>>> import numpy as np
>>> import numpy.linalg as la
>>> np.set_printoptions(precision=3, suppress=True, linewidth=120)
>>> M2 = np.array([[5, 2], [-1, 3], [-5, 5]])
>>> J = np.kron(np.eye(3, dtype=int), M2)
>>> print(J)
[[ 5  2  0  0  0  0]
 [-1  3  0  0  0  0]
 [-5  5  0  0  0  0]
 [ 0  0  5  2  0  0]
 [ 0  0 -1  3  0  0]
 [ 0  0 -5  5  0  0]
 [ 0  0  0  0  5  2]
 [ 0  0  0  0 -1  3]
 [ 0  0  0  0 -5  5]]
>>> G = J.T @ J
>>> print(np.diag(G))
[51 38 51 38 51 38]
>>> print(G)
[[ 51 -18   0   0   0   0]
 [-18  38   0   0   0   0]
 [  0   0  51 -18   0   0]
 [  0   0 -18  38   0   0]
 [  0   0   0   0  51 -18]
 [  0   0   0   0 -18  38]]
>>> print(la.eigvalsh(G)[::-1])
[63.638 63.638 63.638 25.362 25.362 25.362]
>>> M2 = np.c_[J[:, :2] @ np.array([[5, 3], [0, 4]]), np.array([1, 0, 0, 3, 1, 2, 3, 1, 3])]
>>> print(M2)
[[ 25  23   1]
 [ -5   9   0]
 [-25   5   0]
 [  0   0   3]
 [  0   0   1]
 [  0   0   2]
 [  0   0   3]
 [  0   0   1]
 [  0   0   3]]
>>> print(la.matrix_rank(M2))
3
>>> print(np.round(la.lstsq(J, M2[:, 0])[0], 3) + 0)
[5. 0. 0. 0. 0. 0.]
>>> print(la.norm(la.qr(J)[0].T @ M2, axis=0) ** 2 / ((M2 ** 2).sum(axis=0) + 1e-12))
[1.    1.    0.944]
>>> x = np.array([4, -6, 3, 9, -6, 7])
>>> target = J @ x
>>> print(la.lstsq(J, target)[0])
[ 4. -6.  3.  9. -6.  7.]
>>> print(la.solve(J.T @ J, J.T @ target))
[ 4. -6.  3.  9. -6.  7.]
>>> print(np.round(la.pinv(J) @ J, 3) + 0)
[[1. 0. 0. 0. 0. 0.]
 [0. 1. 0. 0. 0. 0.]
 [0. 0. 1. 0. 0. 0.]
 [0. 0. 0. 1. 0. 0.]
 [0. 0. 0. 0. 1. 0.]
 [0. 0. 0. 0. 0. 1.]]
>>> rng = np.random.default_rng(19785)
>>> target = target + 0.1 * rng.normal(size=9)
>>> print(target)
[  8.063 -21.953 -50.147  33.062  24.017  30.082 -16.051  27.096  65.096]
>>> b, *_ = la.lstsq(J, target)
>>> print(b.round())
[ 4. -6.  3.  9. -6.  7.]
>>> print(np.round(J.T @ (target - J @ b), 3) + 0)
[0. 0. 0. 0. 0. 0.]
>>> print([round(float(la.norm(la.solve(J.T @ J + lam * np.eye(6), J.T @ target))), 2) for lam in (0, 1, 10, 100)])
[15.09, 14.72, 12.17, 4.9]
>>> M2 = J + rng.integers(-2, 3, (9, 3)) @ rng.integers(-2, 3, (3, 6))
>>> print(M2)
[[ 6  3 -3 -3  0  0]
 [ 2  5 -5 -2  1  0]
 [-7  4  0  3  1  4]
 [ 0  0  3  6  2  4]
 [ 8  3 -2  8  2 -6]
 [ 1  1 -8  2  0  0]
 [ 2  2 -6 -6  5  2]
 [ 3  1  2 -1 -2 -3]
 [ 3  2 -4 -4 -5  3]]
>>> print(np.abs(M2 - J).sum(axis=1))
[ 8 13 11 12 25  8 16 14 15]
>>> print(la.matrix_rank(M2 - J, tol=1e-8))
3
>>> x = np.array([5, 5, -1, -5, -4, -7])
>>> target = M2 @ x
>>> print(la.solve(M2.T @ M2, M2.T @ target))
[ 5.  5. -1. -5. -4. -7.]
>>> print(target)
[ 63  46 -62 -69  51   8  22  52  48]
>>> target = target + 0.05 * rng.normal(size=9)
>>> print(target)
[ 63.027  46.021 -62.005 -68.917  51.059   7.959  21.982  51.928  47.966]
>>> b, *_ = la.lstsq(M2, target)
>>> print(round(la.norm(target - M2 @ b), 3))
0.077
>>> print(np.round(M2.T @ (target - M2 @ b), 3) + 0)
[0. 0. 0. 0. 0. 0.]
>>> print(b.round())
[ 5.  5. -1. -5. -4. -7.]
>>> mat = np.load("test14.npy")
>>> print(mat)
[[3 0 0 0 0 0 0 0]
 [3 0 0 0 0 0 0 0]
 [5 3 4 0 0 0 0 0]
 [3 0 2 0 0 0 0 0]
 [3 2 2 4 2 0 0 0]
 [4 4 1 5 5 5 0 0]
 [1 3 1 2 0 0 5 0]
 [2 3 5 4 5 0 2 4]]
>>> x = np.array([0, 6, 6, 5, 5, 0])
>>> target = J @ x
>>> b, lr = np.zeros(6), 1 / la.norm(J, 2) ** 2
>>> for i in range(30):
...     b -= lr * J.T @ (J @ b - target)
...     if i % 5 == 0: print(i, round(la.norm(J @ b - target), 3))
... 
0 28.61
5 2.252
10 0.177
15 0.014
20 0.001
25 0.0
>>> print(b.round(3) + 0)
[0. 6. 6. 5. 5. 0.]
